$ python -q
>>> import numpy as np
>>> np.set_printoptions(precision=3, suppress=True, linewidth=100)
>>> m1 = np.load("run15.npy")
>>> m1
array([[-0.021,  3.027,  2.025],
       [ 6.037,  8.986,  7.997],
       [ 3.006,  9.012,  6.986],
       [ 5.981,  3.027,  3.993],
       [ 6.001,  2.994,  4.009],
       [ 3.014,  5.975,  4.972],
       [ 8.972,  6.036,  6.987],
       [ 0.034,  2.957,  1.965],
       [-0.008,  0.02 ,  0.012]])
>>> x0 = np.array([-1, 6, -2])
>>> target = m1 @ x0
>>> target
array([14.133, 31.885, 37.094,  4.195,  3.945, 22.892, 13.27 , 13.778,  0.104])
>>> np.linalg.solve(m1.T @ m1, m1.T @ target)
array([-1.,  6., -2.])
>>> np.linalg.lstsq(m1, target)[0]
array([-1.,  6., -2.])
>>> rng = np.random.default_rng(5334)
>>> target = target + 0.05 * rng.normal(size=9)
>>> target
array([14.217, 31.937, 37.138,  4.165,  3.914, 22.908, 13.314, 13.793,  0.053])
>>> b, *_ = np.linalg.lstsq(m1, target)
>>> b
array([-1.165,  5.69 , -1.52 ])
>>> b.round()
array([-1.,  6., -2.])
>>> round(float(np.linalg.norm(target - m1 @ b)), 3)
0.096
>>> [round(float(np.linalg.norm(np.linalg.solve(m1.T @ m1 + lam * np.eye(3), m1.T @ target))), 2) for lam in (0, 1, 10, 100)]
[6.0, 4.45, 3.89, 2.2]
>>> r0, g = m1[8], m1[4]
>>> round(float(r0 @ g), 3)
0.06
>>> round(r0 @ r0, 3)
np.float64(0.001)
>>> p = (r0 @ g) / (r0 @ r0) * r0
>>> p
array([-0.789,  1.973,  1.184])
>>> np.outer(r0, g)
array([[-0.048, -0.024, -0.032],
       [ 0.12 ,  0.06 ,  0.08 ],
       [ 0.072,  0.036,  0.048]])
>>> np.round(np.linalg.norm(r0 + g) ** 2 + np.linalg.norm(r0 - g) ** 2, 3)
np.float64(122.097)
>>> print(np.linalg.matrix_rank(np.outer(r0, g)))
1
>>> U, s, Vh = np.linalg.svd(m1)
>>> np.argmax(s[:-1] / (s[1:] + 1e-6)) + 1
np.int64(2)
>>> print(s)
[25.614  6.867  0.031]
>>> B = U[:, :2] @ np.diag(s[:2]) @ Vh[:2]
>>> np.linalg.matrix_rank(B)
np.int64(2)
>>> np.linalg.matrix_rank(m1, rtol=0.05)
np.int64(2)
>>> F = np.load("data.npy")
>>> F
array([[ 0,  6,  2,  0,  2],
       [-1,  5,  1, -1,  1],
       [-7, -1, -5, -7, -5],
       [-9, -3, -7, -9, -7],
       [-6,  0, -4, -6, -4]])
>>> # null space of dimension 3
>>> rank = np.linalg.matrix_rank(F)
>>> rank
np.int64(2)
>>> null = np.linalg.svd(F)[2][rank:].T
>>> np.linalg.matrix_rank(F.T @ F), np.linalg.matrix_rank(F @ F.T)
(np.int64(2), np.int64(2))
>>> [int(np.linalg.matrix_rank(F[:, :j + 1])) for j in range(5)]
[1, 2, 2, 2, 2]
>>> np.round(F @ null, 3) + 0
array([[0., 0., 0.],
       [0., 0., 0.],
       [0., 0., 0.],
       [0., 0., 0.],
       [0., 0., 0.]])
>>> null.shape
(5, 3)
>>> [int(np.linalg.matrix_rank(np.delete(F, i, axis=0))) for i in range(5)]
[2, 2, 2, 2, 2]
>>> J = np.loadtxt("w.csv", delimiter=",")
>>> J
array([[ 0.,  0.,  0.,  2.,  0., -1., -2., -1., -1.],
       [ 0.,  0.,  0.,  0.,  0.,  0.,  0.,  0.,  0.],
       [ 0.,  0.,  0.,  0.,  0.,  0.,  0.,  0.,  0.],
       [ 2.,  0.,  0.,  0.,  0.,  0.,  0.,  0.,  0.],
       [ 0.,  0.,  0.,  0.,  0.,  0.,  0.,  0.,  0.],
       [-1.,  0.,  0.,  0.,  0.,  0.,  0.,  0.,  0.],
       [-2.,  0.,  0.,  0.,  0.,  0.,  0.,  0.,  0.],
       [-1.,  0.,  0.,  0.,  0.,  0.,  0.,  0.,  0.],
       [-1.,  0.,  0.,  0.,  0.,  0.,  0.,  0.,  0.]])
>>> # symmetric, so the eigenvalues are real
>>> proj = m1 @ np.linalg.solve(m1.T @ m1, m1.T)
>>> print(np.round(np.trace(proj), 3))
3.0
>>> print(np.diag(proj))
[0.342 0.407 0.488 0.303 0.554 0.164 0.539 0.202 0.001]
>>> proj @ m1[:, 0]
array([-0.021,  6.037,  3.006,  5.981,  6.001,  3.014,  8.972,  0.034, -0.008])
>>> A = np.load("m.npy")
>>> A
array([[  1,  -2,   4,  -8],
       [  1,  -1,   1,  -1],
       [  1,   0,   0,   0],
       [  1,   1,   1,   1],
       [  1,   2,   4,   8],
       [  1,   3,   9,  27],
       [  1,   4,  16,  64],
       [  1,   5,  25, 125],
       [  1,   6,  36, 216]])
>>> # column 3 dominates
>>> U, s, Vh = np.linalg.svd(A)
>>> np.argmax(s[:-1] / (s[1:] + 1e-6)) + 1
np.int64(1)
>>> B = U[:, :1] @ np.diag(s[:1]) @ Vh[:1]
>>> print(np.linalg.matrix_rank(A, rtol=0.05))
1
>>> O, evecs = np.linalg.qr(A[:, :1])[0], np.linalg.qr(A[:, 1:])[0]
>>> s = np.linalg.svd(O.T @ evecs, compute_uv=False)
>>> (s > 0.9).sum()
np.int64(0)
>>> round(np.linalg.norm(O @ O.T - evecs @ evecs.T, 2), 3)
np.float64(1.0)
>>> s
array([0.837])
>>> E = np.load("x.npy")
>>> print(E)
[[ -0.025  -0.028  -1.222   6.147   0.223   0.002]
 [  0.214   0.001   4.383 -16.4    -0.557   0.006]
 [  0.087   0.018  -3.032  -4.588   0.506  -0.002]
 [  0.088  -0.032  -7.125  24.402   0.645  -0.001]
 [  0.013   0.012  -1.043  13.16   -1.084   0.005]
 [  0.153  -0.007   1.482  17.637  -0.931   0.007]
 [  0.252  -0.035   0.443 -32.269   0.026  -0.001]
 [ -0.086   0.012   2.586  -0.576   0.753   0.001]
 [ -0.251   0.034   6.989 -19.959  -1.168  -0.002]
 [ -0.177   0.012   3.329 -15.687   0.492  -0.006]
 [  0.129  -0.083   4.498   6.013   0.254   0.002]
 [ -0.012  -0.032  -3.822  17.574  -0.251   0.002]
 [  0.      0.01   -5.991  13.648   1.378  -0.006]
 [  0.019  -0.035  -4.733 -28.06    1.145  -0.006]
 [  0.036  -0.003  -4.597  -1.243  -0.054  -0.008]
 [  0.012  -0.027  -3.977  16.495   0.832  -0.02 ]
 [  0.174   0.04   -1.342   3.829  -1.002   0.003]
 [  0.078  -0.052  -4.74   -9.521  -0.678  -0.01 ]
 [ -0.018  -0.02   -0.424  11.449  -0.256   0.003]]
>>> # column 3 is much longer than the rest
>>> dist = np.linalg.norm(E[:, None] - E[None], axis=-1)
>>> (dist + 1e9 * np.eye(19)).round(6).argmin(axis=1)
array([16,  9, 14, 11, 18,  4, 13, 16,  1,  1,  0, 15, 15,  6,  2, 11,  0,  2,  4])
>>> print(dist[17].round(6).argsort(kind="stable")[:4])
[17  2 14  9]
>>> print(dist[:5, :5])
[[ 0.    23.248 10.891 19.191  7.136]
 [23.248  0.    13.988 42.411 30.059]
 [10.891 13.988  0.    29.278 17.93 ]
 [19.191 42.411 29.278  0.    12.898]
 [ 7.136 30.059 17.93  12.898  0.   ]]
>>> np.unravel_index(dist.round(6).argmax(), dist.shape)
(np.int64(3), np.int64(6))
>>> np.linalg.matrix_rank(dist ** 2)
np.int64(8)
>>> np.flatnonzero(dist[17] < dist.mean() / 2)
array([ 2, 14, 17])
